>>> import numpy as np
>>> np.set_printoptions(precision=1, suppress=True, linewidth=200, floatmode="fixed")
>>> def rd(a):
...     return np.round(a, 1) + 0
... 
>>> A = np.load("dump.npy")
>>> print(A)
[[7 0 0 0 0 0 0 0 0 0 0 0]
 [0 4 0 0 0 0 0 0 0 0 0 0]
 [0 0 9 0 0 0 0 0 0 0 0 0]
 [0 0 0 6 0 0 0 0 0 0 0 0]
 [0 0 0 0 2 0 0 0 0 0 0 0]
 [0 0 0 0 0 2 0 0 0 0 0 0]
 [0 0 0 0 0 0 5 0 0 0 0 0]
 [0 0 0 0 0 0 0 8 0 0 0 0]
 [0 0 0 0 0 0 0 0 5 0 0 0]
 [0 0 0 0 0 0 0 0 0 3 0 0]
 [0 0 0 0 0 0 0 0 0 0 5 0]
 [0 0 0 0 0 0 0 0 0 0 0 6]]
>>> A @ A
array([[49,  0,  0,  0,  0,  0,  0,  0,  0,  0,  0,  0],
       [ 0, 16,  0,  0,  0,  0,  0,  0,  0,  0,  0,  0],
       [ 0,  0, 81,  0,  0,  0,  0,  0,  0,  0,  0,  0],
       [ 0,  0,  0, 36,  0,  0,  0,  0,  0,  0,  0,  0],
       [ 0,  0,  0,  0,  4,  0,  0,  0,  0,  0,  0,  0],
       [ 0,  0,  0,  0,  0,  4,  0,  0,  0,  0,  0,  0],
       [ 0,  0,  0,  0,  0,  0, 25,  0,  0,  0,  0,  0],
       [ 0,  0,  0,  0,  0,  0,  0, 64,  0,  0,  0,  0],
       [ 0,  0,  0,  0,  0,  0,  0,  0, 25,  0,  0,  0],
       [ 0,  0,  0,  0,  0,  0,  0,  0,  0,  9,  0,  0],
       [ 0,  0,  0,  0,  0,  0,  0,  0,  0,  0, 25,  0],
       [ 0,  0,  0,  0,  0,  0,  0,  0,  0,  0,  0, 36]])
>>> print(rd(np.sort(np.linalg.eigvals(A))))
[2.0 2.0 3.0 4.0 5.0 5.0 5.0 6.0 6.0 7.0 8.0 9.0]
>>> ev, vecs = np.linalg.eigh(A)
>>> x0 = np.array([0, 5, 4, 1, 4, 0, 3, 2, 4, 0, 5, 5])
>>> print((np.sign(vecs[:, -1].round(6)) == np.sign(vecs[0, -1].round(6))).astype(int))
[1 1 0 1 1 1 1 1 1 1 1 1]
>>> rd(np.linalg.eigvalsh(A[1:, 1:]))
array([2.0, 2.0, 3.0, 4.0, 5.0, 5.0, 5.0, 6.0, 6.0, 8.0, 9.0])
>>> np.abs(A).sum(axis=1).max(), np.abs(ev).max()
(np.int64(9), np.float64(9.0))
>>> ev, vecs = np.linalg.eigh(A)
>>> rd(np.linalg.svd(A, compute_uv=False))
array([9.0, 8.0, 7.0, 6.0, 6.0, 5.0, 5.0, 5.0, 4.0, 3.0, 2.0, 2.0])
>>> print(ev)
[2.0 2.0 3.0 4.0 5.0 5.0 5.0 6.0 6.0 7.0 8.0 9.0]
